>>> import numpy as np
>>> np.set_printoptions(precision=3, suppress=True, linewidth=160)
>>> E = np.load("layer15.npy")
>>> print(E)
[[ 0.383  0.584  0.1   -0.493  0.509]
 [-0.446  0.567  0.236 -0.247 -0.602]
 [ 0.765 -0.152  0.154 -0.16  -0.585]
 [ 0.255  0.523  0.04   0.812 -0.014]
 [ 0.064  0.2   -0.953 -0.104 -0.19 ]]
>>> print(round(float(E[:, 3] @ E[:, 0]), 3))
0.0
>>> print(np.linalg.svd(E, compute_uv=False))
[1. 1. 1. 1. 1.]
>>> print(np.round(E.T @ E, 3) + 0)
[[1. 0. 0. 0. 0.]
 [0. 1. 0. 0. 0.]
 [0. 0. 1. 0. 0.]
 [0. 0. 0. 1. 0.]
 [0. 0. 0. 0. 1.]]
>>> print(np.round(E @ E.T, 3) + 0)
[[1. 0. 0. 0. 0.]
 [0. 1. 0. 0. 0.]
 [0. 0. 1. 0. 0.]
 [0. 0. 0. 1. 0.]
 [0. 0. 0. 0. 1.]]
>>> C2 = E.T @ E
>>> print(np.diag(C2))
[1. 1. 1. 1. 1.]
>>> print(np.trace(C2), round((E ** 2).sum(), 3))
5.0 5.0
>>> print(np.allclose(C2, C2.T))
True
>>> print(np.linalg.eigvalsh(C2)[::-1])
[1. 1. 1. 1. 1.]
>>> print((E - E.T) / 2)
[[ 0.     0.515 -0.332 -0.374  0.223]
 [-0.515  0.     0.194 -0.385 -0.401]
 [ 0.332 -0.194  0.    -0.1    0.184]
 [ 0.374  0.385  0.1    0.     0.045]
 [-0.223  0.401 -0.184 -0.045  0.   ]]
>>> print(round(np.linalg.det(E), 3))
-1.0
>>> print(round(float(np.abs(np.linalg.eigvals(E)).max()), 3))
1.0
>>> print((E + E.T) / 2)
[[ 0.383  0.069  0.433 -0.119  0.287]
 [ 0.069  0.567  0.042  0.138 -0.201]
 [ 0.433  0.042  0.154 -0.06  -0.769]
 [-0.119  0.138 -0.06   0.812 -0.059]
 [ 0.287 -0.201 -0.769 -0.059 -0.19 ]]
>>> print(np.allclose(E, E.T))
False
>>> W0 = np.load("out13.npy")
>>> print(W0)
[[-3  1 -3  1]
 [-2  3 -2  3]
 [-6  2  0  0]
 [-4  6  0  0]]
>>> print(np.linalg.eigvals(W0))
[ 5.292  2.646 -5.292 -2.646]
>>> print(np.einsum("ii->", W0))
0
>>> print(np.round(np.poly(W0), 3) + 0)
[  1.   0. -35.   0. 196.]
>>> print(round(float(np.linalg.det(2 * W0)), 3), round(np.linalg.det(W0), 3))
3136.0 196.0
>>> print(np.einsum("ij,ji->", W0, W0))
70
>>> u = np.array([-5, -4, -3, -5])
>>> Y = W0 + np.outer(u, np.eye(4)[2])
>>> print(np.round(np.linalg.det(Y) / np.linalg.det(W0), 3), np.round(1 + np.linalg.solve(W0, u)[2], 3))
2.286 2.286
>>> print(np.linalg.matrix_rank(Y - W0))
1
>>> print(Y)
[[-3.  1. -8.  1.]
 [-2.  3. -6.  3.]
 [-6.  2. -3.  0.]
 [-4.  6. -5.  0.]]
>>> print(np.linalg.matrix_rank(np.linalg.inv(Y) - np.linalg.inv(W0), tol=1e-8))
1
>>> print(W0 @ W0)
[[21  0  7  0]
 [ 0 21  0  7]
 [14  0 14  0]
 [ 0 14  0 14]]
>>> np.linalg.determinant(W0)
Traceback (most recent call last):
  File "<python-input-32>", line 1, in <module>
    np.linalg.determinant(W0)
    ^^^^^^^^^^^^^^^^^^^^^
AttributeError: module 'numpy.linalg' has no attribute 'determinant'
>>> print(np.linalg.matrix_power(W0, 3))
[[-105   35  -63   21]
 [ -70  105  -42   63]
 [-126   42  -42   14]
 [ -84  126  -28   42]]
>>> print((W0 - W0.T) / 2)
[[ 0.   1.5  1.5  2.5]
 [-1.5  0.  -2.  -1.5]
 [-1.5  2.   0.   0. ]
 [-2.5  1.5  0.   0. ]]
>>> assert W0 == W0.T
Traceback (most recent call last):
  File "<python-input-35>", line 1, in <module>
    assert W0 == W0.T
           ^^^^^^^^^^
ValueError: The truth value of an array with more than one element is ambiguous. Use a.any() or a.all()
>>> print(np.sort(np.abs(np.linalg.eigvals(W0))))
[2.646 2.646 5.292 5.292]
>>> evals, evecs = np.linalg.eig(W0)
>>> print(np.sort(np.linalg.eigvals(W0 @ W0)))
[ 7.  7. 28. 28.]
>>> print(np.round(W0 @ evecs[:, 0] - evals[0] * evecs[:, 0], 3) + 0)
[0. 0. 0. 0.]
>>> proj = np.triu(np.array([[2, 3, -1, -3], [-1, 3, -1, 1], [0, 0, 1, 3], [-3, 0, 1, 3]]), 1) + np.eye(4)
>>> Y = proj @ W0 @ np.linalg.inv(proj)
>>> print(np.linalg.matrix_rank(Y))
4
>>> print(round(float(np.linalg.det(Y)), 3))
196.0
>>> print(np.trace(Y), np.trace(W0))
0.0 0
>>> print(Y)
[[   9.  -37.  -37.  185.]
 [   0.    7.    5.  -19.]
 [ -18.   74.   56. -296.]
 [  -4.   18.   14.  -72.]]
>>> J = np.load("sample18.npy")
>>> print(J)
[[ 0 -3  0  0  0  0  0]
 [ 0  0  0  0  1  0  0]
 [ 0  0  0  0  0 -3  0]
 [ 0  0  0  0  0  0  3]
 [ 1  0  0  0  0  0  0]
 [ 0  0  0 -3  0  0  0]
 [ 0  0  1  0  0  0  0]]
>>> # 2 groups of indices that never mix
>>> U, sig = np.linalg.svd(J)
Traceback (most recent call last):
  File "<python-input-49>", line 1, in <module>
    U, sig = np.linalg.svd(J)
    ^^^^^^
ValueError: too many values to unpack (expected 2)
>>> U, sig, Vt = np.linalg.svd(J, full_matrices=False)
>>> print(U.T @ U)
[[1. 0. 0. 0. 0. 0. 0.]
 [0. 1. 0. 0. 0. 0. 0.]
 [0. 0. 1. 0. 0. 0. 0.]
 [0. 0. 0. 1. 0. 0. 0.]
 [0. 0. 0. 0. 1. 0. 0.]
 [0. 0. 0. 0. 0. 1. 0.]
 [0. 0. 0. 0. 0. 0. 1.]]
>>> print(np.round(np.sqrt((sig ** 2).sum()), 3), np.round(np.linalg.norm(J), 3))
6.245 6.245
>>> data = np.loadtxt("w.csv", delimiter=",")
>>> print(data)
[[-1.658  0.289 -0.327 -0.439  0.037  0.308 -0.609 -0.633]
 [-0.701 -0.104 -0.83   0.391 -0.79  -0.97   0.586  0.864]
 [ 0.191  0.152  0.015  1.214 -1.215  0.525 -0.763 -0.363]
 [ 0.383 -0.325  0.266 -1.229 -1.138 -0.702 -0.349 -0.508]
 [-0.574 -1.612  0.842  0.133 -0.102  0.38  -0.022  0.438]
 [-0.383  1.06   1.381 -0.092 -0.256 -0.159 -0.106  0.844]
 [-0.191 -0.152  0.585  0.798  0.544 -1.363 -0.183 -0.88 ]
 [ 0.255 -0.182 -0.417 -0.088  0.482 -0.411 -1.592  0.885]]
>>> print(np.linalg.norm(data, axis=0))
[2. 2. 2. 2. 2. 2. 2. 2.]
>>> print(np.round(data @ data.T, 3) + 0)
[[4. 0. 0. 0. 0. 0. 0. 0.]
 [0. 4. 0. 0. 0. 0. 0. 0.]
 [0. 0. 4. 0. 0. 0. 0. 0.]
 [0. 0. 0. 4. 0. 0. 0. 0.]
 [0. 0. 0. 0. 4. 0. 0. 0.]
 [0. 0. 0. 0. 0. 4. 0. 0.]
 [0. 0. 0. 0. 0. 0. 4. 0.]
 [0. 0. 0. 0. 0. 0. 0. 4.]]
>>> Q, r_ = np.linalg.qr(data)
>>> print(np.abs(np.diag(r_)))
[2. 2. 2. 2. 2. 2. 2. 2.]
>>> print(np.round(Q.T @ Q, 3) + 0)
[[1. 0. 0. 0. 0. 0. 0. 0.]
 [0. 1. 0. 0. 0. 0. 0. 0.]
 [0. 0. 1. 0. 0. 0. 0. 0.]
 [0. 0. 0. 1. 0. 0. 0. 0.]
 [0. 0. 0. 0. 1. 0. 0. 0.]
 [0. 0. 0. 0. 0. 1. 0. 0.]
 [0. 0. 0. 0. 0. 0. 1. 0.]
 [0. 0. 0. 0. 0. 0. 0. 1.]]
>>> print(np.trace(Q @ Q.T))
8.0
>>> rng = np.random.default_rng(22)
>>> m1 = np.array([[0, 3, 3, 3, 3, 0],
...     [2, 2, 1, 3, 1, 2],
...     [1, 0, 0, 3, 2, 2],
...     [1, 2, 0, 0, 0, 1],
...     [1, 2, 1, 2, 3, 3],
...     [0, 2, 3, 0, 0, 1]]) * (rng.random((6, 6)) < 0.3)
>>> print(m1)
[[0 3 3 0 0 0]
 [0 0 1 0 0 2]
 [0 0 0 0 0 2]
 [0 0 0 0 0 0]
 [0 0 0 0 0 0]
 [0 0 3 0 0 0]]
>>> # 3 groups of indices that never mix
>>> print(np.unravel_index(np.abs(data).argmax(), data.shape))
(np.int64(0), np.int64(0))
>>> data[8]
Traceback (most recent call last):
  File "<python-input-66>", line 1, in <module>
    data[8]
    ~~~~^^^
IndexError: index 8 is out of bounds for axis 0 with size 8
>>> print(data.sum(axis=0))
[-2.678 -0.873  1.515  0.688 -2.436 -2.391 -3.038  0.646]
>>> print(data.shape)
(8, 8)
>>> print(np.linalg.svd(data, compute_uv=False))
[2. 2. 2. 2. 2. 2. 2. 2.]
>>> print(data.sum(axis=1))
[-3.032 -1.554 -0.242 -3.602 -0.516  2.29  -0.842 -1.069]
>>> x = np.array([2, 1, 3, 3, 0, 0])
>>> h1 = np.maximum(m1 @ x, 0)
>>> print(m1 * (h1 > 1e-9)[:, None])
[[0 3 3 0 0 0]
 [0 0 1 0 0 2]
 [0 0 0 0 0 0]
 [0 0 0 0 0 0]
 [0 0 0 0 0 0]
 [0 0 3 0 0 0]]
>>> print(np.maximum(m1 @ x, 0) - np.maximum(-m1 @ x, 0))
[12  3  0  0  0  9]
>>> print(np.allclose(m1[:-1].T @ np.linalg.lstsq(m1[:-1].T, m1[-1])[0], m1[-1]))
True
>>> print(np.unique(m1.round(6), axis=0).shape)
(5, 6)
>>> print(np.abs(np.diag(np.linalg.qr(m1)[1])) > 1e-9)
[False False  True False False  True]
>>> U, sig, Vt = np.linalg.svd(m1)
>>> print(sig)
[4.947 2.838 1.863 0.    0.    0.   ]
>>> print(np.argmax(sig[:-1] / (sig[1:] + 1e-6)) + 1)
3
>>> Y = U[:, :3] @ np.diag(sig[:3]) @ Vt[:3]
>>> print(Y.round(3) + 0)
[[0. 3. 3. 0. 0. 0.]
 [0. 0. 1. 0. 0. 2.]
 [0. 0. 0. 0. 0. 2.]
 [0. 0. 0. 0. 0. 0.]
 [0. 0. 0. 0. 0. 0.]
 [0. 0. 3. 0. 0. 0.]]
>>> print(round(np.abs(m1 - Y).max(), 3))
0.0
>>> print(np.linalg.matrix_rank(Y))
3
>>> u = np.array([-3, 2])
>>> print(np.convolve(m1[2], u))
[ 0  0  0  0  0 -6  4]
>>> Q, _ = np.linalg.qr(np.array([[1.2, 1.2],
...     [0.6, 0.9],
...     [-0.3, 1.2],
...     [0.6, 0.1],
...     [-1.8, 2.0],
...     [2.8, -0.8],
...     [-0.3, 0.6],
...     [0.1, 0.1]]))
>>> mat = Q @ Q.T
>>> print(mat)
[[ 0.452  0.291  0.213  0.117  0.147  0.272  0.082  0.038]
 [ 0.291  0.19   0.152  0.071  0.132  0.14   0.062  0.024]
 [ 0.213  0.152  0.173  0.031  0.254 -0.047  0.083  0.018]
 [ 0.117  0.071  0.031  0.039 -0.023  0.129  0.007  0.01 ]
 [ 0.147  0.132  0.254 -0.023  0.517 -0.355  0.138  0.012]
 [ 0.272  0.14  -0.047  0.129 -0.355  0.585 -0.055  0.023]
 [ 0.082  0.062  0.083  0.007  0.138 -0.055  0.041  0.007]
 [ 0.038  0.024  0.018  0.01   0.012  0.023  0.007  0.003]]
>>> # symmetric
>>> print(np.round(np.linalg.norm(mat, 2) / np.linalg.norm(mat), 3))
0.707
>>> print([round(float(x), 3) for x in np.linalg.svd(mat, compute_uv=False)[:3]])
[1.0, 1.0, 0.0]
>>> print(np.argsort(-np.linalg.norm(mat, axis=0).round(6), kind="stable")[:3])
[5 4 0]
